>>> import numpy as np
>>> np.set_printoptions(suppress=True, linewidth=160)
>>> F = np.array([[23, 13, -12, -6, -5, 11],
...     [13, 17, -1, -15, 5, 0],
...     [-12, -1, 10, -3, 8, -10],
...     [-6, -15, -3, 18, -6, 3],
...     [-5, 5, 8, -6, 12, -12],
...     [11, 0, -10, 3, -12, 14]])
>>> # rows and columns are dependent
>>> r0 = np.array([3, 3, 2])
>>> np.convolve(F[2], r0)
array([-36, -39,   3,  19,  35, -12, -14, -20])
>>> np.correlate(F[2], F[5], "full")
array([-168,  130,  116,  -45,  188, -477,  163,    0,   67,   88, -110])
>>> np.cross(F[2, :3], F[5, :3])
array([ 10, -10,  11])
>>> np.array([np.convolve(row, r0, "same") for row in F])
array([[108,  49, -28, -57,   6,  23],
       [ 90,  74, -14, -32, -15,  10],
       [-39,   3,  19,  35, -12, -14],
       [-63, -66,  15,  30,  27,  -3],
       [  0,  29,  16,  34, -12, -12],
       [ 33,  -8, -21, -47,  12,  18]])
>>> left, sig, Vh = np.linalg.svd(F)
>>> sig.round(4) + 0
array([46.8975, 39.4102,  6.663 ,  1.0292,  0.    ,  0.    ])
>>> B = left[:, :4] @ np.diag(sig[:4]) @ Vh[:4]
>>> print(round(float(np.linalg.norm(F - B, 2)), 4), np.round(sig[4], 4))
0.0 0.0
>>> np.linalg.matrix_rank(B)
np.int64(4)
>>> B.round(4) + 0
array([[ 23.,  13., -12.,  -6.,  -5.,  11.],
       [ 13.,  17.,  -1., -15.,   5.,   0.],
       [-12.,  -1.,  10.,  -3.,   8., -10.],
       [ -6., -15.,  -3.,  18.,  -6.,   3.],
       [ -5.,   5.,   8.,  -6.,  12., -12.],
       [ 11.,   0., -10.,   3., -12.,  14.]])
>>> np.linalg.matrix_rank(F, rtol=0.05)
np.int64(3)
>>> print(round(np.abs(F - B).max(), 4))
0.0
>>> K = np.load("out14.npy")
>>> K
array([[ 4, -2,  4,  0, -1, -4, -4, -5,  4, -3,  3],
       [ 3,  4, -2,  4,  0, -1, -4, -4, -5,  4, -3],
       [-3,  3,  4, -2,  4,  0, -1, -4, -4, -5,  4],
       [ 4, -3,  3,  4, -2,  4,  0, -1, -4, -4, -5],
       [-5,  4, -3,  3,  4, -2,  4,  0, -1, -4, -4],
       [-4, -5,  4, -3,  3,  4, -2,  4,  0, -1, -4],
       [-4, -4, -5,  4, -3,  3,  4, -2,  4,  0, -1],
       [-1, -4, -4, -5,  4, -3,  3,  4, -2,  4,  0],
       [ 0, -1, -4, -4, -5,  4, -3,  3,  4, -2,  4],
       [ 4,  0, -1, -4, -4, -5,  4, -3,  3,  4, -2],
       [-2,  4,  0, -1, -4, -4, -5,  4, -3,  3,  4]])
>>> def softmax(z):
...     e = np.exp(z - z.max(axis=-1, keepdims=True))
...     return e / e.sum(axis=-1, keepdims=True)
... 
>>> np.round(softmax(K[3]), 4) + 0
array([0.2944, 0.0003, 0.1083, 0.2944, 0.0007, 0.2944, 0.0054, 0.002 , 0.0001, 0.0001, 0.    ])
>>> np.round(softmax(10 * K[3]), 4) + 0
array([0.3333, 0.    , 0.    , 0.3333, 0.    , 0.3333, 0.    , 0.    , 0.    , 0.    , 0.    ])
>>> np.round(softmax(K[3] + -2), 4) + 0
array([0.2944, 0.0003, 0.1083, 0.2944, 0.0007, 0.2944, 0.0054, 0.002 , 0.0001, 0.0001, 0.    ])
>>> scores = K @ K.T / np.sqrt(11)
>>> np.round(softmax(scores), 4) + 0
array([[1., 0., 0., 0., 0., 0., 0., 0., 0., 0., 0.],
       [0., 1., 0., 0., 0., 0., 0., 0., 0., 0., 0.],
       [0., 0., 1., 0., 0., 0., 0., 0., 0., 0., 0.],
       [0., 0., 0., 1., 0., 0., 0., 0., 0., 0., 0.],
       [0., 0., 0., 0., 1., 0., 0., 0., 0., 0., 0.],
       [0., 0., 0., 0., 0., 1., 0., 0., 0., 0., 0.],
       [0., 0., 0., 0., 0., 0., 1., 0., 0., 0., 0.],
       [0., 0., 0., 0., 0., 0., 0., 1., 0., 0., 0.],
       [0., 0., 0., 0., 0., 0., 0., 0., 1., 0., 0.],
       [0., 0., 0., 0., 0., 0., 0., 0., 0., 1., 0.],
       [0., 0., 0., 0., 0., 0., 0., 0., 0., 0., 1.]])
>>> np.round(softmax(scores + np.triu(np.full(scores.shape, -np.inf), 1)), 4) + 0
array([[1., 0., 0., 0., 0., 0., 0., 0., 0., 0., 0.],
       [0., 1., 0., 0., 0., 0., 0., 0., 0., 0., 0.],
       [0., 0., 1., 0., 0., 0., 0., 0., 0., 0., 0.],
       [0., 0., 0., 1., 0., 0., 0., 0., 0., 0., 0.],
       [0., 0., 0., 0., 1., 0., 0., 0., 0., 0., 0.],
       [0., 0., 0., 0., 0., 1., 0., 0., 0., 0., 0.],
       [0., 0., 0., 0., 0., 0., 1., 0., 0., 0., 0.],
       [0., 0., 0., 0., 0., 0., 0., 1., 0., 0., 0.],
       [0., 0., 0., 0., 0., 0., 0., 0., 1., 0., 0.],
       [0., 0., 0., 0., 0., 0., 0., 0., 0., 1., 0.],
       [0., 0., 0., 0., 0., 0., 0., 0., 0., 0., 1.]])
>>> softmax(scores).round(6).argmax(axis=1)
array([ 0,  1,  2,  3,  4,  5,  6,  7,  8,  9, 10])
>>> np.allclose(K @ K.T, K.T @ K)
True
>>> (K @ K)[0]
array([ 22,  56,  50,  -5, -32,  -6, -78, -23,   3, -63,  92])
>>> np.round(np.fft.fft(K[0]), 4)
array([-4.     +0.j    , 16.2925 -2.7279j, -5.9536 +2.0903j,  4.7512 +1.1201j,  9.0015+11.7431j, -0.0917+11.8547j, -0.0917-11.8547j,  9.0015-11.7431j,
        4.7512 -1.1201j, -5.9536 -2.0903j, 16.2925 +2.7279j])
>>> B = K[0, 0] * K[1:] - np.outer(K[1:, 0], K[0])
>>> B
array([[  0,  22, -20,  16,   3,   8,  -4,  -1, -32,  25, -21],
       [  0,   6,  28,  -8,  13, -12, -16, -31,  -4, -29,  25],
       [  0,  -4,  -4,  16,  -4,  32,  16,  16, -32,  -4, -32],
       [  0,   6,   8,  12,  11, -28,  -4, -25,  16, -31,  -1],
       [  0, -28,  32, -12,   8,   0, -24,  -4,  16, -16,  -4],
       [  0, -24,  -4,  16, -16,  -4,   0, -28,  32, -12,   8],
       [  0, -18, -12, -20,  15, -16,   8,  11,  -4,  13,   3],
       [  0,  -4, -16, -16, -20,  16, -12,  12,  16,  -8,  16],
       [  0,   8, -20, -16, -12,  -4,  32,   8,  -4,  28, -20],
       [  0,  12,   8,  -4, -18, -24, -28,   6,  -4,   6,  22]])
>>> print(np.flatnonzero(~B.round(6).any(axis=1)))
[]
>>> data = np.load("sample18.npy")
>>> data
array([[0., 0., 0., 0., 0., 0., 0., 0., 0., 0., 0.],
       [0., 0., 2., 1., 1., 3., 0., 3., 3., 2., 1.],
       [0., 1., 2., 0., 2., 0., 1., 0., 3., 1., 3.],
       [0., 0., 1., 1., 2., 1., 2., 0., 2., 0., 3.],
       [0., 1., 3., 1., 3., 2., 2., 1., 3., 1., 1.],
       [0., 2., 0., 3., 2., 2., 2., 0., 2., 2., 2.],
       [0., 3., 1., 3., 3., 2., 0., 3., 2., 0., 0.],
       [0., 0., 0., 3., 1., 0., 3., 3., 1., 2., 0.],
       [0., 0., 1., 3., 3., 3., 3., 3., 3., 2., 1.],
       [0., 3., 1., 2., 3., 3., 2., 3., 0., 0., 1.],
       [0., 2., 2., 2., 2., 0., 3., 1., 0., 3., 1.]])
>>> [round(float(x), 4) for x in np.linalg.svd(data, compute_uv=False)[:3]]
[16.8079, 5.8411, 5.0385]
>>> T = np.stack([data, 2 * data, data[::-1]])
>>> np.linalg.matrix_rank(T.reshape(3, -1))
np.int64(2)
>>> np.linalg.matrix_rank(T)
array([10, 10, 10])
>>> T.shape
(3, 11, 11)
>>> try:
...     np.linalg.inv(data)
... except np.linalg.LinAlgError as e:
...     print("failed:", e)
... 
failed: Singular matrix
>>> np.allclose(data[:-1].T @ np.linalg.lstsq(data[:-1].T, data[-1])[0], data[-1])
False
>>> np.round(data @ np.linalg.pinv(data) @ data, 4) + 0
array([[0., 0., 0., 0., 0., 0., 0., 0., 0., 0., 0.],
       [0., 0., 2., 1., 1., 3., 0., 3., 3., 2., 1.],
       [0., 1., 2., 0., 2., 0., 1., 0., 3., 1., 3.],
       [0., 0., 1., 1., 2., 1., 2., 0., 2., 0., 3.],
       [0., 1., 3., 1., 3., 2., 2., 1., 3., 1., 1.],
       [0., 2., 0., 3., 2., 2., 2., 0., 2., 2., 2.],
       [0., 3., 1., 3., 3., 2., 0., 3., 2., 0., 0.],
       [0., 0., 0., 3., 1., 0., 3., 3., 1., 2., 0.],
       [0., 0., 1., 3., 3., 3., 3., 3., 3., 2., 1.],
       [0., 3., 1., 2., 3., 3., 2., 3., 0., 0., 1.],
       [0., 2., 2., 2., 2., 0., 3., 1., 0., 3., 1.]])
>>> np.abs(np.diag(np.linalg.qr(data)[1])) > 1e-9
array([False,  True,  True,  True,  True,  True,  True,  True,  True,  True,  True])
>>> rng = np.random.default_rng(268301)
>>> lab = rng.permutation(11)
>>> lab
array([ 6,  0, 10,  2,  1,  8,  4,  9,  7,  5,  3])
>>> B = data[lab][:, lab]
>>> np.round(np.sort(np.abs(np.linalg.eigvals(B))), 4)
array([ 0.    ,  1.0822,  1.7118,  2.1175,  2.1175,  2.3395,  2.3395,  2.7396,  3.2148,  3.2148, 16.3553])
>>> round(np.linalg.det(B), 4), round(np.linalg.det(data[lab]), 4)
(np.float64(0.0), np.float64(0.0))
>>> mat = np.loadtxt("mat.csv", delimiter=",")
>>> mat
array([[  2.,  -2.,   3.,  -1.],
       [ -1.,  -3.,   5.,  -4.],
       [ -2.,  -1.,   2.,  -4.],
       [ -3.,  -3.,   5.,  -6.],
       [ -4.,  -1.,   4.,  -6.],
       [ -7.,   0.,   4.,  -6.],
       [ -9.,   0.,   7.,  -8.],
       [-11.,   2.,   8., -11.],
       [-14.,   5.,   5., -13.],
       [-17.,   6.,   5., -14.],
       [-20.,   3.,   7., -11.],
       [-18.,   1.,   8., -14.],
       [-17.,   4.,   7., -16.],
       [-17.,   3.,   4., -15.],
       [-18.,   5.,   4., -15.],
       [-21.,   8.,   6., -15.],
       [-21.,  10.,   7., -15.],
       [-18.,   7.,   6., -17.],
       [-17.,   5.,   6., -19.],
       [-16.,   5.,   5., -20.],
       [-17.,   7.,   5., -22.],
       [-16.,   9.,   5., -22.],
       [-15.,  12.,   3., -24.],
       [-15.,  15.,   6., -21.],
       [-18.,  17.,   9., -18.],
       [-20.,  16.,  10., -21.],
       [-18.,  13.,   7., -21.],
       [-17.,  16.,   4., -18.],
       [-18.,  13.,   5., -17.],
       [-19.,  13.,   5., -17.],
       [-22.,  15.,   7., -19.],
       [-21.,  13.,   8., -16.],
       [-24.,  11.,   7., -15.],
       [-25.,  10.,   9., -17.],
       [-28.,  10.,   9., -18.],
       [-27.,   7.,  11., -19.],
       [-26.,  10.,  14., -21.],
       [-26.,   9.,  16., -22.]])
>>> w1 = np.array([[1, 1, 0], [3, 2, 3], [4, 4, 4], [4, 0, 0]])
>>> coef = np.array([0, 0, 3])
>>> act = np.maximum(mat @ w1 + coef, 0)
>>> np.round((act > 0).mean(axis=0), 4)
array([0.0263, 1.    , 1.    ])
>>> np.linalg.matrix_rank(act)
np.int64(3)
>>> act
array([[ 4., 10.,  9.],
       [ 0., 13., 14.],
       [ 0.,  4.,  8.],
       [ 0., 11., 14.],
       [ 0., 10., 16.],
       [ 0.,  9., 19.],
       [ 0., 19., 31.],
       [ 0., 25., 41.],
       [ 0., 16., 38.],
       [ 0., 15., 41.],
       [ 0., 14., 40.],
       [ 0., 16., 38.],
       [ 0., 19., 43.],
       [ 0.,  5., 28.],
       [ 0.,  8., 34.],
       [ 0., 19., 51.],
       [ 0., 27., 61.],
       [ 0., 20., 48.],
       [ 0., 17., 42.],
       [ 0., 14., 38.],
       [ 0., 17., 44.],
       [ 0., 22., 50.],
       [ 0., 21., 51.],
       [ 0., 39., 72.],
       [ 0., 52., 90.],
       [ 0., 52., 91.],
       [ 0., 36., 70.],
       [ 0., 31., 67.],
       [ 0., 28., 62.],
       [ 0., 27., 62.],
       [ 0., 36., 76.],
       [ 0., 37., 74.],
       [ 0., 26., 64.],
       [ 0., 31., 69.],
       [ 0., 28., 69.],
       [ 0., 31., 68.],
       [ 0., 50., 89.],
       [ 0., 56., 94.]])
>>> Z = np.array([[0, -2, 1], [0, -1, 0], [-2, -1, 2]])
>>> act @ Z
array([[ -18.,  -27.,   22.],
       [ -28.,  -27.,   28.],
       [ -16.,  -12.,   16.],
       [ -28.,  -25.,   28.],
       [ -32.,  -26.,   32.],
       [ -38.,  -28.,   38.],
       [ -62.,  -50.,   62.],
       [ -82.,  -66.,   82.],
       [ -76.,  -54.,   76.],
       [ -82.,  -56.,   82.],
       [ -80.,  -54.,   80.],
       [ -76.,  -54.,   76.],
       [ -86.,  -62.,   86.],
       [ -56.,  -33.,   56.],
       [ -68.,  -42.,   68.],
       [-102.,  -70.,  102.],
       [-122.,  -88.,  122.],
       [ -96.,  -68.,   96.],
       [ -84.,  -59.,   84.],
       [ -76.,  -52.,   76.],
       [ -88.,  -61.,   88.],
       [-100.,  -72.,  100.],
       [-102.,  -72.,  102.],
       [-144., -111.,  144.],
       [-180., -142.,  180.],
       [-182., -143.,  182.],
       [-140., -106.,  140.],
       [-134.,  -98.,  134.],
       [-124.,  -90.,  124.],
       [-124.,  -89.,  124.],
       [-152., -112.,  152.],
       [-148., -111.,  148.],
       [-128.,  -90.,  128.],
       [-138., -100.,  138.],
       [-138.,  -97.,  138.],
       [-136.,  -99.,  136.],
       [-178., -139.,  178.],
       [-188., -150.,  188.]])
